In [1]: import numpy as np

In [2]: import numpy.linalg as la

In [3]: np.set_printoptions(precision=3, suppress=True, linewidth=160, legacy="1.25")

In [4]: rng = np.random.default_rng(685)

In [5]: m1 = rng.normal(size=(30, 5))

In [6]: m1 = 10 * m1 / la.norm(m1, axis=1, keepdims=True)

In [7]: m1
Out[7]: 
array([[-6.1  , -2.972, -3.614, -3.949, -5.029],
       [-2.439, -7.021, -6.187,  2.014,  1.555],
       [ 7.918,  1.142,  4.703, -3.535,  1.177],
       [-4.883, -2.119, -5.576, -5.748, -2.745],
       [-5.908,  0.944, -2.115, -5.685, -5.236],
       [-0.408, -7.682,  2.936, -5.662, -0.378],
       [ 2.539, -0.875, -9.388,  1.781,  1.217],
       [-3.202,  6.876,  0.941,  3.275,  5.555],
       [-7.419,  2.777,  0.346,  5.543, -2.532],
       [ 4.128, -4.153, -4.889,  5.178,  3.873],
       [-7.468, -4.546, -3.015, -2.001,  3.235],
       [ 5.844,  4.368,  6.562,  1.905, -0.27 ],
       [-8.934,  3.864, -1.817, -1.399,  0.075],
       [ 2.622, -8.042,  3.327,  0.92 , -4.065],
       [ 2.538,  0.393,  8.524, -3.5  , -2.915],
       [-4.252, -5.807,  0.028,  6.881,  0.926],
       [-8.543,  2.348,  3.916, -0.436,  2.444],
       [ 5.064,  3.851, -1.33 , -2.655,  7.121],
       [-1.092,  6.019,  3.493, -0.416, -7.085],
       [-3.593, -5.925,  1.226,  1.418, -6.962],
       [-2.961,  9.007,  0.63 , -1.029,  2.941],
       [ 1.691, -7.076,  6.352, -0.094,  2.59 ],
       [-9.145, -1.423, -3.672,  0.174, -0.917],
       [ 8.997, -2.3  ,  0.494,  1.22 ,  3.469],
       [-6.59 , -5.166,  0.84 , -0.432,  5.384],
       [ 3.787, -3.772, -5.851,  5.951, -1.336],
       [-0.786, -6.308,  4.212, -4.891, -4.235],
       [ 7.885, -3.514, -0.338, -3.903, -3.183],
       [-6.15 , -2.294,  4.182, -4.553,  4.324],
       [ 8.751,  1.267,  2.965, -3.597,  0.307]])

In [8]: def softmax(z):
   ...:     e = np.exp(z - z.max(axis=-1, keepdims=True))
   ...:     return e / e.sum(axis=-1, keepdims=True)
   ...: 

In [9]: softmax(m1).sum(axis=1)
Out[9]: array([1., 1., 1., 1., 1., 1., 1., 1., 1., 1., 1., 1., 1., 1., 1., 1., 1., 1., 1., 1., 1., 1., 1., 1., 1., 1., 1., 1., 1., 1.])

In [10]: np.round(softmax(m1[18]), 3) + 0
Out[10]: array([0.001, 0.924, 0.074, 0.001, 0.   ])

In [11]: S = m1 @ m1.T / np.sqrt(5)

In [12]: softmax(S)[18] @ m1
Out[12]: array([-1.092,  6.019,  3.493, -0.416, -7.085])

In [13]: softmax(S).round(6).argmax(axis=1)
Out[13]: array([ 0,  1,  2,  3,  4,  5,  6,  7,  8,  9, 10, 11, 12, 13, 14, 15, 16, 17, 18, 19, 20, 21, 22, 23, 24, 25, 26, 27, 28, 29])

In [14]: G = np.cov(m1, rowvar=False)

In [15]: np.argsort(-m1.std(axis=0).round(6), kind="stable")
Out[15]: array([0, 1, 2, 4, 3])

In [16]: np.argwhere(np.triu(np.abs(np.corrcoef(m1.T)) > 0.8, 1))
Out[16]: array([], shape=(0, 2), dtype=int64)

In [17]: round(np.corrcoef(m1[:, 1], m1[:, 3])[0, 1], 3)
Out[17]: -0.007

In [18]: np.polyfit(m1[:, 1], m1[:, 3], 1)
Out[18]: array([-0.006, -0.581])

In [19]: la.eigvalsh(G)[::-1]
Out[19]: array([34.458, 23.393, 20.028, 12.329, 10.247])

In [20]: Q, R = la.qr(m1)

In [21]: np.abs(np.diag(R))
Out[21]: array([31.282, 26.079, 22.577, 19.047, 19.779])

In [22]: Q.shape, R.shape
Out[22]: ((30, 5), (5, 5))

In [23]: hat = m1 @ la.solve(m1.T @ m1, m1.T)

In [24]: np.allclose(hat @ hat, hat)
Out[24]: True

In [25]: round(float(np.trace(hat)), 3)
Out[25]: 5.0

In [26]: feats = np.array([[-1, 2, 2, 1], [-2, 2, -2, 0], [-2, 0, -1, 2], [1, -2, 1, -2]])

In [27]: Xc = m1 - m1.mean(axis=0)

In [28]: left, sig, Vh = la.svd(Xc, full_matrices=False)

In [29]: sig
Out[29]: array([31.611, 26.046, 24.1  , 18.909, 17.239])

In [30]: Vh[0] * np.sign(Vh[0, np.abs(Vh[0]).argmax()])
Out[30]: array([ 0.953,  0.004,  0.296, -0.031,  0.06 ])

In [31]: np.round(Xc.mean(axis=0), 3) + 0
Out[31]: array([0., 0., 0., 0., 0.])

In [32]: np.round((sig ** 2).sum() ** 2 / (sig ** 4).sum(), 3)
Out[32]: 4.218

In [33]: sig ** 2 / (sig ** 2).sum()
Out[33]: array([0.343, 0.233, 0.199, 0.123, 0.102])

In [34]: np.abs(left[:, 0]).argmax()
Out[34]: 29

In [35]: x = np.array([1, 2, 1, -1])

In [36]: y = feats @ x

In [37]: y
Out[37]: array([ 4,  0, -5,  0])

In [38]: la.solve(feats, 4 * y)
Out[38]: array([ 4.,  8.,  4., -4.])

In [39]: J = np.array([[1.0, -1.0, -3.0, 1.0, 2.0, 4.0, 8.0],
    ...:     [3.0, 1.0, 0.0, 6.0, -7.0, 8.0, 4.0],
    ...:     [-2.0, -2.0, -3.0, 4.0, -8.0, 3.0, -6.0],
    ...:     [0.0, 0.0, 0.0, 3.0, -3.0, 3.0, 3.0],
    ...:     [0.0, 0.0, 0.0, 3.0, 0.0, 1.0, -2.0],
    ...:     [0.0, 0.0, 0.0, 3.0, 1.0, 3.0, -3.0],
    ...:     [0.0, 0.0, 0.0, 1.0, -2.0, -1.0, 3.0]])

In [40]: out = J[0, 0] * J[1:] - np.outer(J[1:, 0], J[0])

In [41]: out
Out[41]: 
array([[  0.,   4.,   9.,   3., -13.,  -4., -20.],
       [  0.,  -4.,  -9.,   6.,  -4.,  11.,  10.],
       [  0.,   0.,   0.,   3.,  -3.,   3.,   3.],
       [  0.,   0.,   0.,   3.,   0.,   1.,  -2.],
       [  0.,   0.,   0.,   3.,   1.,   3.,  -3.],
       [  0.,   0.,   0.,   1.,  -2.,  -1.,   3.]])

In [42]: J[:, 0] / J[0, 0]
Out[42]: array([ 1.,  3., -2.,  0.,  0.,  0.,  0.])

In [43]: np.flatnonzero(~out.round(6).any(axis=1))
Out[43]: array([], dtype=int64)

In [44]: W0 = np.load("w.npy")

In [45]: W0
Out[45]: 
array([[ 2.554,  3.827,  0.784],
       [-0.765,  1.056,  0.471],
       [ 1.364, -0.008, -3.988],
       [ 3.513, -1.892,  2.064]])

In [46]: x = np.array([-2, 0, -1])

In [47]: y = W0 @ x

In [48]: np.round(la.pinv(W0) @ W0, 3) + 0
Out[48]: 
array([[1., 0., 0.],
       [0., 1., 0.],
       [0., 0., 1.]])

In [49]: np.round(la.solve(W0.T @ W0, W0.T @ y), 3) + 0
Out[49]: array([-2.,  0., -1.])

In [50]: y = y + 0.02 * rng.normal(size=4)

In [51]: y
Out[51]: array([-5.907,  1.074,  1.273, -9.051])

In [52]: beta, *_ = la.lstsq(W0, y)

In [53]: np.round(W0.T @ (y - W0 @ beta), 3) + 0
Out[53]: array([0., 0., 0.])

In [54]: beta.round()
Out[54]: array([-2., -0., -1.])

In [55]: beta
Out[55]: array([-1.994, -0.006, -1.   ])

In [56]: [round(float(la.norm(la.solve(W0.T @ W0 + lam * np.eye(3), W0.T @ y))), 2) for lam in (0, 1, 10, 100)]
Out[56]: [2.23, 2.14, 1.57, 0.43]

In [57]: hat = W0 @ la.solve(W0.T @ W0, W0.T)

In [58]: np.allclose(hat @ hat, hat)
Out[58]: True

In [59]: np.diag(hat)
Out[59]: array([0.979, 0.116, 0.959, 0.946])

In [60]: out = np.array([[-5, 7], [-5, -1]])

In [61]: cent = np.kron(out, W0)

In [62]: cent.shape
Out[62]: (8, 6)

In [63]: x = np.array([-1, 1, 1])

In [64]: (W0 @ x).argmax()
Out[64]: 1

In [65]: W0 @ np.ones(3)
Out[65]: array([ 7.166,  0.762, -2.632,  3.686])

In [66]: W0 @ (2 * x)
Out[66]: array([  4.116,   4.586, -10.719,  -6.68 ])

In [67]: np.einsum("ij,j->i", W0, x)
Out[67]: array([ 2.058,  2.293, -5.359, -3.34 ])

In [68]: la.norm(W0 @ x) <= la.norm(W0, 2) * la.norm(x) + 1e-9
Out[68]: True

In [69]: K = np.loadtxt("case17.csv", delimiter=",")

In [70]: K
Out[70]: 
array([[ 0.5,  0.1, -0.1,  0.8,  0. , -1.6],
       [ 0.4, -0.1,  0. , -1.1, -1. ,  0. ],
       [-0.8, -2. , -0.1,  0. ,  0.5,  0.4],
       [ 0.3, -1.1, -0.9,  0. , -0.9, -0.3],
       [-0.2,  0.4, -0.4, -1.1, -0.6, -1.3],
       [ 2. ,  0.4, -1. , -1.1, -0.1, -0.5],
       [-0.3,  0.3,  1.7,  0.7, -0.7, -2.1],
       [ 0.9,  0.5, -0.9,  0.4,  1. ,  0.1],
       [-3. , -3.5, -3.5, -1. , -3. , -8. ],
       [ 0.3, -0.3,  2.2,  0.5,  0.7, -0.6],
       [ 0.4,  0.2,  0.7,  0.2,  1.2, -0.1],
       [-1.4,  1.3,  0.8, -0.6, -2.2, -0.5]])

In [71]: hat = K @ la.solve(K.T @ K, K.T)

In [72]: np.round(la.eigvalsh(hat), 3) + 0
Out[72]: array([0., 0., 0., 0., 0., 0., 1., 1., 1., 1., 1., 1.])

In [73]: round(np.trace(hat), 3)
Out[73]: 6.0

In [74]: la.matrix_rank(np.eye(12) - hat)
Out[74]: 6

In [75]: Xc = (K - K.mean(axis=0)) / K.std(axis=0)

In [76]: np.argwhere(np.abs(Xc) > 2)
Out[76]: 
array([[8, 0],
       [8, 1],
       [8, 2],
       [8, 4],
       [8, 5]])

In [77]: beta = la.lstsq(np.delete(Xc, 3, axis=1), Xc[:, 3])[0]

In [78]: round(1 - np.var(Xc[:, 3] - np.delete(Xc, 3, axis=1) @ beta), 3)
Out[78]: 0.529

In [79]: np.abs(beta).argmax()
Out[79]: 3
